$ ipython --no-banner

In [1]: import numpy as np

In [2]: np.set_printoptions(precision=2, suppress=True, linewidth=140, floatmode="fixed")

In [3]: W0 = np.load("sample14.npy")

In [4]: W0
Out[4]: 
array([[ 15.12,   0.23,  -0.07,  12.10,  14.89],
       [ -6.98,   8.05,  -0.14, -11.85,  -6.92],
       [  3.08,   8.03,  -0.04,  -4.07,   2.95],
       [ -0.89, -16.00,   0.01,  12.04,  -0.91],
       [  1.87,  -8.09,   0.03,   8.02,   2.07]])

In [5]: rng = np.random.default_rng(877)

In [6]: B = W0 + rng.integers(-2, 3, (5, 2)) @ rng.integers(-2, 3, (2, 5))

In [7]: B
Out[7]: 
array([[ 17.12,  -2.77,   0.93,  12.10,  18.89],
       [ -8.98,  11.05,  -1.14, -11.85, -10.92],
       [  1.08,   8.03,   1.96,  -1.07,   4.95],
       [ -4.89, -13.00,   1.01,  15.04,  -2.91],
       [  5.87, -10.09,  -1.97,   4.02,   2.07]])

In [8]: np.linalg.matrix_rank(B - W0, tol=1e-8)
Out[8]: np.int64(2)

In [9]: print(np.round(np.linalg.svd(B - W0, compute_uv=False), 2) + 0)
[10.40  7.20  0.00  0.00  0.00]

In [10]: np.abs(B - W0).sum(axis=1)
Out[10]: array([10.00, 10.00,  9.00, 13.00, 12.00])

In [11]: vals, vecs = np.linalg.eig(W0)

In [12]: vals
Out[12]: array([30.11,  6.39,  0.65,  0.17, -0.07])

In [13]: np.sort(np.linalg.eigvals(W0 @ W0))
Out[13]: array([  0.01,   0.03,   0.42,  40.80, 906.34])

In [14]: vec = np.array([-2, 1, -2, -2, -2])

In [15]: a = np.maximum(W0 @ vec, 0)

In [16]: np.tanh(W0 @ vec)
Out[16]: array([-1.00,  1.00,  1.00, -1.00, -1.00])

In [17]: a
Out[17]: array([ 0.00, 59.83,  4.19,  0.00,  0.00])

In [18]: print(round(np.linalg.norm(W0) ** 2 / np.linalg.norm(W0, 2) ** 2, 2))
1.45

In [19]: np.linalg.norm(W0, axis=1)
Out[19]: array([24.43, 17.37,  9.96, 20.06, 11.73])

In [20]: round(float(np.linalg.norm(W0, 2)), 2)
Out[20]: 32.61

In [21]: print(np.round(np.linalg.norm(W0[2], 1), 2), np.round(np.linalg.norm(W0[2], np.inf), 2))
18.17 8.03

In [22]: round(float(np.linalg.norm(W0, 1)), 2), round(float(np.linalg.norm(W0, np.inf)), 2)
Out[22]: (48.08, 42.41)

In [23]: round(float(np.linalg.norm(W0[2] - W0[3])), 2)
Out[23]: 29.46

In [24]: Uu, sig, Vh = np.linalg.svd(W0, full_matrices=False)

In [25]: round(float(np.sqrt((sig ** 2).sum())), 2), round(np.linalg.norm(W0), 2)
Out[25]: (39.22, np.float64(39.22))

In [26]: np.round(Uu.T @ W0 @ Vh.T, 2) + 0
Out[26]: 
array([[32.61,  0.00,  0.00,  0.00,  0.00],
       [ 0.00, 21.78,  0.00,  0.00,  0.00],
       [ 0.00,  0.00,  0.22,  0.00,  0.00],
       [ 0.00,  0.00,  0.00,  0.16,  0.00],
       [ 0.00,  0.00,  0.00,  0.00,  0.06]])

In [27]: np.allclose(Uu * sig @ Vh, W0)
Out[27]: True

In [28]: np.round(sig / sig[0], 2) + 0
Out[28]: array([1.00, 0.67, 0.01, 0.00, 0.00])

In [29]: np.round(np.abs(Vh[0]), 2) + 0
Out[29]: array([0.39, 0.47, 0.00, 0.69, 0.39])

In [30]: np.round(Uu.T @ Uu, 2) + 0
Out[30]: 
array([[1.00, 0.00, 0.00, 0.00, 0.00],
       [0.00, 1.00, 0.00, 0.00, 0.00],
       [0.00, 0.00, 1.00, 0.00, 0.00],
       [0.00, 0.00, 0.00, 1.00, 0.00],
       [0.00, 0.00, 0.00, 0.00, 1.00]])

In [31]: data = np.load("block14.npy")

In [32]: data
Out[32]: 
array([[ 13.00,  21.00, -27.00,   6.00,   3.00],
       [ 21.00,  53.00, -63.00,  14.00,   7.00],
       [-27.00, -63.00,  85.00, -18.00,  -9.00],
       [  6.00,  14.00, -18.00,   8.00,   2.00],
       [  3.00,   7.00,  -9.00,   2.00,   5.00]])

In [33]: # symmetric, so the eigenvalues are real

In [34]: np.abs(np.linalg.svd(data)[2][-1])
Out[34]: array([0.97, 0.15, 0.19, 0.04, 0.02])

In [35]: M = np.load("layer2.npy")

In [36]: print(M)
[[0 0 1 1 0]
 [0 0 1 0 1]
 [1 1 0 0 0]
 [1 0 0 0 0]
 [0 1 0 0 0]]

In [37]: # equal to its transpose

In [38]: w1 = np.array([[2, 0], [0, 0], [2, 3], [1, 0], [3, 1]])

In [39]: c = np.array([-3, 1])

In [40]: H = np.maximum(M @ w1 + c, 0)

In [41]: print(np.linalg.matrix_rank(H))
2

In [42]: Z = np.array([[1, -2], [-2, -1]])

In [43]: w1 @ Z
Out[43]: 
array([[ 2, -4],
       [ 0,  0],
       [-4, -7],
       [ 1, -2],
       [ 1, -7]])

In [44]: labels = rng.permutation(5)

In [45]: labels
Out[45]: array([0, 2, 1, 4, 3])

In [46]: B = data[labels][:, labels]

In [47]: np.sort(np.abs(np.linalg.eigvals(B)))
Out[47]: array([  4.00,   4.00,   4.00,   4.00, 148.00])

In [48]: round(float(np.linalg.det(B)), 2), round(float(np.linalg.det(data[labels])), 2)
Out[48]: (37888.0, 37888.0)

In [49]: np.allclose(B, data)
Out[49]: False

In [50]: np.all(np.linalg.eigvalsh(M) > 0)
Out[50]: np.False_

In [51]: [round(float(np.linalg.det(M[:i, :i])), 2) + 0 for i in range(1, 6)]
Out[51]: [0.0, 0.0, 0.0, 1.0, 0.0]

In [52]: print(round(float(np.linalg.eigvalsh(M).min()), 2))
-1.73

In [53]: arr = np.load("mat.npy")

In [54]: print(arr)
[[ 0.70  0.80  0.30 -1.00]
 [-0.40 -1.20  0.30  0.30]
 [-0.40 -0.30 -1.10 -0.60]
 [-0.30 -1.90 -2.00 -1.30]]

In [55]: vec = np.array([3, 2, 0, 2])

In [56]: target = arr @ vec

In [57]: c, lr = np.zeros(4), 1 / np.linalg.norm(arr, 2) ** 2

In [58]: for i in range(8):
    ...:     c -= lr * arr.T @ (arr @ c - target)
    ...:     if i % 2 == 0: print(i, round(np.linalg.norm(arr @ c - target), 2))
    ...: 
0 1.44
2 1.08
4 0.93
6 0.87

In [59]: round(float(np.linalg.cond(arr)), 2)
Out[59]: 12.8

In [60]: f = np.array([2, 0, 0, -3])

In [61]: B = arr + np.outer(f, np.eye(4)[3])

In [62]: np.linalg.matrix_rank(np.linalg.inv(B) - np.linalg.inv(arr), tol=1e-8)
Out[62]: np.int64(1)

In [63]: hat = np.triu(np.array([[3, 2, -5, 2], [2, 4, 2, -1], [0, 3, 2, -1], [3, -3, 4, 2]]), 1) + np.eye(4)

In [64]: B = hat @ arr @ np.linalg.inv(hat)

In [65]: np.linalg.matrix_rank(B)
Out[65]: np.int64(4)

In [66]: np.poly(B)
Out[66]: array([ 1.00,  2.90,  1.39, -0.12,  1.33])

In [67]: E = np.load("w.npy")

In [68]: E
Out[68]: 
array([[ 0,  0,  0,  0,  0],
       [ 0,  0,  0,  0,  0],
       [ 1, 12,  4,  4,  4],
       [ 0,  0,  1,  6,  3],
       [ 0,  0,  1, 10,  9],
       [ 2,  6,  7,  8,  7],
       [ 1,  3,  4,  0,  0],
       [ 0,  9,  0,  0,  0],
       [ 1,  6,  4,  0,  0],
       [ 4,  9, 13, 12, 12],
       [ 0,  0,  0,  4,  2],
       [ 6, 12, 19, 14, 14],
       [ 0,  0,  1, 10,  9],
       [ 1,  9,  4,  0,  0],
       [ 0,  0,  0,  6,  3],
       [ 0,  3,  0,  0,  0],
       [ 0,  3,  0,  0,  0],
       [ 0,  0,  1,  0,  0],
       [ 0,  0,  0,  0,  0],
       [ 2,  0,  7, 14, 14]])

In [69]: # rows 0 and 1 are equal

In [70]: labels = rng.permutation(5)

In [71]: B = E[:, labels] * rng.choice([-1, 1], 5)

In [72]: B
Out[72]: 
array([[  0,   0,   0,   0,   0],
       [  0,   0,   0,   0,   0],
       [  4,  -4,  -1,   4,  12],
       [  6,  -3,   0,   1,   0],
       [ 10,  -9,   0,   1,   0],
       [  8,  -7,  -2,   7,   6],
       [  0,   0,  -1,   4,   3],
       [  0,   0,   0,   0,   9],
       [  0,   0,  -1,   4,   6],
       [ 12, -12,  -4,  13,   9],
       [  4,  -2,   0,   0,   0],
       [ 14, -14,  -6,  19,  12],
       [ 10,  -9,   0,   1,   0],
       [  0,   0,  -1,   4,   9],
       [  6,  -3,   0,   0,   0],
       [  0,   0,   0,   0,   3],
       [  0,   0,   0,   0,   3],
       [  0,   0,   0,   1,   0],
       [  0,   0,   0,   0,   0],
       [ 14, -14,  -2,   7,   0]])

In [73]: Uu, _, Vh = np.linalg.svd(E.T @ B)

In [74]: labels
Out[74]: array([3, 4, 0, 2, 1])

In [75]: Z = E[[2, 13]].astype(float)

In [76]: for _ in range(7):
    ...:     labels = np.linalg.norm(E[:, None] - Z, axis=-1).argmin(axis=1)
    ...:     Z = np.array([E[labels == j].mean(axis=0) for j in range(2)])
    ...: 

In [77]: labels
Out[77]: array([1, 1, 1, 1, 0, 0, 1, 1, 1, 0, 1, 0, 0, 1, 1, 1, 1, 1, 1, 0])

In [78]: Z[1] - Z[0]
Out[78]: array([-2.05, -1.29, -6.71, -9.90, -9.98])

In [79]: print(np.bincount(labels))
[ 6 14]

In [80]: labels = E[:, 1] > np.median(E[:, 1])

In [81]: f = E[labels].mean(axis=0) - E[~labels].mean(axis=0)

In [82]: print(labels.astype(int))
[0 0 1 0 0 1 1 1 1 1 0 1 0 1 0 1 1 0 0 0]

In [83]: D = np.linalg.norm(E[:, None] - E[None], axis=-1)

In [84]: D[:5, :5]
Out[84]: 
array([[ 0.00,  0.00, 13.89,  6.78, 13.49],
       [ 0.00,  0.00, 13.89,  6.78, 13.49],
       [13.89, 13.89,  0.00, 12.61, 14.66],
       [ 6.78,  6.78, 12.61,  0.00,  7.21],
       [13.49, 13.49, 14.66,  7.21,  0.00]])

In [85]: print(D[6].round(6).argsort(kind="stable")[:4])
[ 6  8 15 16]

In [86]: np.linalg.matrix_rank(D ** 2)
Out[86]: np.int64(7)

In [87]: D.shape
Out[87]: (20, 20)

In [88]: K = np.array([[-2, 2, 2, -4], [2, 4, -2, -2], [2, -2, -4, 0], [-4, -2, 0, 0]])

In [89]: np.all(np.linalg.eigvalsh(K) > 0)
Out[89]: np.False_

In [90]: [round(float(np.linalg.det(K[:i, :i])), 2) + 0 for i in range(1, 5)]
Out[90]: [-2.0, -12.0, 24.0, 240.0]

In [91]: round(np.linalg.eigvalsh(K).min(), 2)
Out[91]: np.float64(-6.6)

In [92]: vals, vecs = np.linalg.eigh(K)

In [93]: print(np.round(vecs @ np.diag(vals) @ vecs.T, 2) + 0)
[[-2.00  2.00  2.00 -4.00]
 [ 2.00  4.00 -2.00 -2.00]
 [ 2.00 -2.00 -4.00  0.00]
 [-4.00 -2.00  0.00  0.00]]

In [94]: np.round(vecs.T @ vecs, 2) + 0
Out[94]: 
array([[1.00, 0.00, 0.00, 0.00],
       [0.00, 1.00, 0.00, 0.00],
       [0.00, 0.00, 1.00, 0.00],
       [0.00, 0.00, 0.00, 1.00]])

In [95]: print(np.linalg.eigvalsh(K @ K))
[ 2.62 12.09 41.72 43.58]

In [96]: print(round(float(vals.sum()), 2), np.trace(K))
-2.0 -2

In [97]: np.round(vecs.T @ K @ vecs, 2) + 0
Out[97]: 
array([[-6.60,  0.00,  0.00,  0.00],
       [ 0.00, -3.48,  0.00,  0.00],
       [ 0.00,  0.00,  1.62,  0.00],
       [ 0.00,  0.00,  0.00,  6.46]])

In [98]: (vals > 1e-8).sum(), (vals < -1e-8).sum()
Out[98]: (np.int64(2), np.int64(2))

In [99]: print(np.linalg.svd(K, compute_uv=False))
[6.60 6.46 3.48 1.62]

In [100]: print(np.linalg.eigvalsh(K + -2 * np.eye(4)))
[-8.60 -5.48 -0.38  4.46]

In [101]: print(round(np.trace(np.linalg.pinv(M) @ M), 2))
4.0

In [102]: np.allclose(M[:-1].T @ np.linalg.lstsq(M[:-1].T, M[-1])[0], M[-1])
Out[102]: True

In [103]: B = np.array([[2, 3], [-3, 0], [-1, 1], [-2, -1]])

In [104]: np.einsum("ij,ij->i", K, K)
Out[104]: array([28, 28, 24, 20])

In [105]: np.einsum("ik,kj->ij", K, B)
Out[105]: 
array([[ -4,   0],
       [ -2,   6],
       [ 14,   2],
       [ -2, -12]])

In [106]: f = np.array([-1, 3, -3, 0])

In [107]: B = K + np.outer(f, np.eye(4)[3])

In [108]: print(B)
[[-2.00  2.00  2.00 -5.00]
 [ 2.00  4.00 -2.00  1.00]
 [ 2.00 -2.00 -4.00 -3.00]
 [-4.00 -2.00  0.00  0.00]]

In [109]: F = np.load("out14.npy")

In [110]: F
Out[110]: 
array([[ 1,  0,  0,  0,  0],
       [-2,  1,  0,  0,  0],
       [-1,  1,  1,  0,  0],
       [ 0, -2,  2,  1,  0],
       [ 0,  0, -2, -2,  1]])

In [111]: # triangular: eigenvalues sit on the diagonal

In [112]: ang = np.radians(45)

In [113]: R = np.eye(5)

In [114]: R[3, 3] = R[4, 4] = np.cos(ang)

In [115]: R[3, 4], R[4, 3] = -np.sin(ang), np.sin(ang)

In [116]: R
Out[116]: 
array([[ 1.00,  0.00,  0.00,  0.00,  0.00],
       [ 0.00,  1.00,  0.00,  0.00,  0.00],
       [ 0.00,  0.00,  1.00,  0.00,  0.00],
       [ 0.00,  0.00,  0.00,  0.71, -0.71],
       [ 0.00,  0.00,  0.00,  0.71,  0.71]])

In [117]: B = F @ R.T

In [118]: np.abs(B - F).max(axis=0)
Out[118]: array([0.00, 0.00, 0.00, 0.29, 1.71])

In [119]: B
Out[119]: 
array([[ 1.00,  0.00,  0.00,  0.00,  0.00],
       [-2.00,  1.00,  0.00,  0.00,  0.00],
       [-1.00,  1.00,  1.00,  0.00,  0.00],
       [ 0.00, -2.00,  2.00,  0.71,  0.71],
       [ 0.00,  0.00, -2.00, -2.12, -0.71]])

In [120]: np.allclose(np.linalg.norm(F, axis=1), np.linalg.norm(B, axis=1))
Out[120]: True

In [121]: print(np.linalg.svd(F, compute_uv=False), np.linalg.svd(B, compute_uv=False))
[3.91 2.92 1.61 0.79 0.07] [3.91 2.92 1.61 0.79 0.07]

In [122]: print(round(np.linalg.norm(F, 2) / np.linalg.norm(F), 2))
0.75

In [123]: np.linalg.matrix_rank(F, rtol=0.1)
Out[123]: np.int64(4)

In [124]: print(np.abs(np.linalg.svd(F)[2][-1]))
[0.06 0.15 0.11 0.52 0.83]

In [125]: round(np.log10(np.linalg.cond(F)))
Out[125]: 2

In [126]: labels = rng.permutation(4)

In [127]: print(labels)
[1 3 2 0]

In [128]: B = K[labels][:, labels]

In [129]: round(float(np.linalg.det(B)), 2), np.round(np.linalg.det(K[labels]), 2)
Out[129]: (240.0, np.float64(240.0))

In [130]: print(B)
[[ 4 -2 -2  2]
 [-2  0  0 -4]
 [-2  0 -4  2]
 [ 2 -4  2 -2]]

In [131]: np.sort(np.abs(np.linalg.eigvals(B)))
Out[131]: array([1.62, 3.48, 6.46, 6.60])

In [132]: np.trace(B)
Out[132]: np.int64(-2)

In [133]: print(np.diag(B))
[ 4  0 -4 -2]

In [134]: Uu, sig, Vh = np.linalg.svd(F)

In [135]: print(sig)
[3.91 2.92 1.61 0.79 0.07]

In [136]: np.argmax(sig[:-1] / (sig[1:] + 1e-6)) + 1
Out[136]: np.int64(4)

In [137]: B = Uu[:, :4] @ np.diag(sig[:4]) @ Vh[:4]

In [138]: round(float(np.linalg.norm(F - B, 2)), 2), np.round(sig[4], 2)
Out[138]: (0.07, np.float64(0.07))

In [139]: np.linalg.matrix_rank(F, rtol=0.05)
Out[139]: np.int64(4)

In [140]: B.round(2) + 0
Out[140]: 
array([[ 1.00, -0.01,  0.01, -0.03, -0.05],
       [-2.00,  0.99,  0.00, -0.02, -0.03],
       [-1.00,  1.00,  1.00,  0.01,  0.01],
       [ 0.00, -2.00,  2.00,  0.99, -0.01],
       [ 0.00,  0.00, -2.00, -2.00,  1.00]])

In [141]: np.linalg.matrix_rank(B)
Out[141]: np.int64(4)

In [142]: round(np.abs(F - B).max(), 2)
Out[142]: np.float64(0.05)
